In [1]: import numpy as np

In [2]: from numpy import linalg as LA

In [3]: np.set_printoptions(precision=2, suppress=True, linewidth=100, floatmode="fixed")

In [4]: m1 = np.abs(np.array([[7, -3, -3, 0, 3, -5, 3, -3],
   ...:     [-1, -6, 0, -1, -5, -6, 5, 1],
   ...:     [3, -5, 3, -9, -1, 2, -6, 5],
   ...:     [7, -2, 5, -5, 6, -2, 8, 7],
   ...:     [4, 2, -5, -1, 3, -9, 9, -3],
   ...:     [-6, 0, 7, 8, 9, 7, -9, 5],
   ...:     [1, -2, -5, -1, 3, -7, -2, 8],
   ...:     [9, -6, -9, -1, 4, 5, 5, 0]])) + np.eye(8)

In [5]: m1 = m1 / m1.sum(axis=1, keepdims=True)

In [6]: m1
Out[6]: 
array([[0.29, 0.11, 0.11, 0.00, 0.11, 0.18, 0.11, 0.11],
       [0.04, 0.27, 0.00, 0.04, 0.19, 0.23, 0.19, 0.04],
       [0.09, 0.14, 0.11, 0.26, 0.03, 0.06, 0.17, 0.14],
       [0.16, 0.05, 0.12, 0.14, 0.14, 0.05, 0.19, 0.16],
       [0.11, 0.05, 0.14, 0.03, 0.11, 0.24, 0.24, 0.08],
       [0.12, 0.00, 0.13, 0.15, 0.17, 0.15, 0.17, 0.10],
       [0.03, 0.07, 0.17, 0.03, 0.10, 0.23, 0.10, 0.27],
       [0.23, 0.15, 0.23, 0.03, 0.10, 0.12, 0.12, 0.03]])

In [7]: m1 @ np.ones(8)
Out[7]: array([1.00, 1.00, 1.00, 1.00, 1.00, 1.00, 1.00, 1.00])

In [8]: LA.matrix_power(m1, 100)
Out[8]: 
array([[0.13, 0.10, 0.13, 0.09, 0.12, 0.16, 0.16, 0.12],
       [0.13, 0.10, 0.13, 0.09, 0.12, 0.16, 0.16, 0.12],
       [0.13, 0.10, 0.13, 0.09, 0.12, 0.16, 0.16, 0.12],
       [0.13, 0.10, 0.13, 0.09, 0.12, 0.16, 0.16, 0.12],
       [0.13, 0.10, 0.13, 0.09, 0.12, 0.16, 0.16, 0.12],
       [0.13, 0.10, 0.13, 0.09, 0.12, 0.16, 0.16, 0.12],
       [0.13, 0.10, 0.13, 0.09, 0.12, 0.16, 0.16, 0.12],
       [0.13, 0.10, 0.13, 0.09, 0.12, 0.16, 0.16, 0.12]])

In [9]: m1.sum(axis=1)
Out[9]: array([1.00, 1.00, 1.00, 1.00, 1.00, 1.00, 1.00, 1.00])

In [10]: LA.matrix_power(m1, 2)
Out[10]: 
array([[0.15, 0.10, 0.12, 0.07, 0.12, 0.17, 0.15, 0.11],
       [0.09, 0.11, 0.11, 0.06, 0.15, 0.20, 0.17, 0.11],
       [0.13, 0.11, 0.12, 0.09, 0.12, 0.14, 0.16, 0.13],
       [0.14, 0.10, 0.14, 0.07, 0.11, 0.16, 0.15, 0.13],
       [0.12, 0.08, 0.14, 0.09, 0.12, 0.17, 0.15, 0.14],
       [0.13, 0.07, 0.14, 0.09, 0.11, 0.15, 0.16, 0.13],
       [0.13, 0.10, 0.15, 0.10, 0.11, 0.15, 0.16, 0.10],
       [0.13, 0.12, 0.11, 0.09, 0.11, 0.16, 0.16, 0.12]])

In [11]: p = np.eye(8)[4]

In [12]: for _ in range(4):
    ...:     p = p @ m1
    ...:     print(p.round(2))
    ...: 
[0.11 0.05 0.14 0.03 0.11 0.24 0.24 0.08]
[0.12 0.08 0.14 0.09 0.12 0.17 0.15 0.14]
[0.13 0.09 0.13 0.09 0.12 0.16 0.16 0.12]
[0.13 0.10 0.13 0.09 0.12 0.16 0.16 0.12]
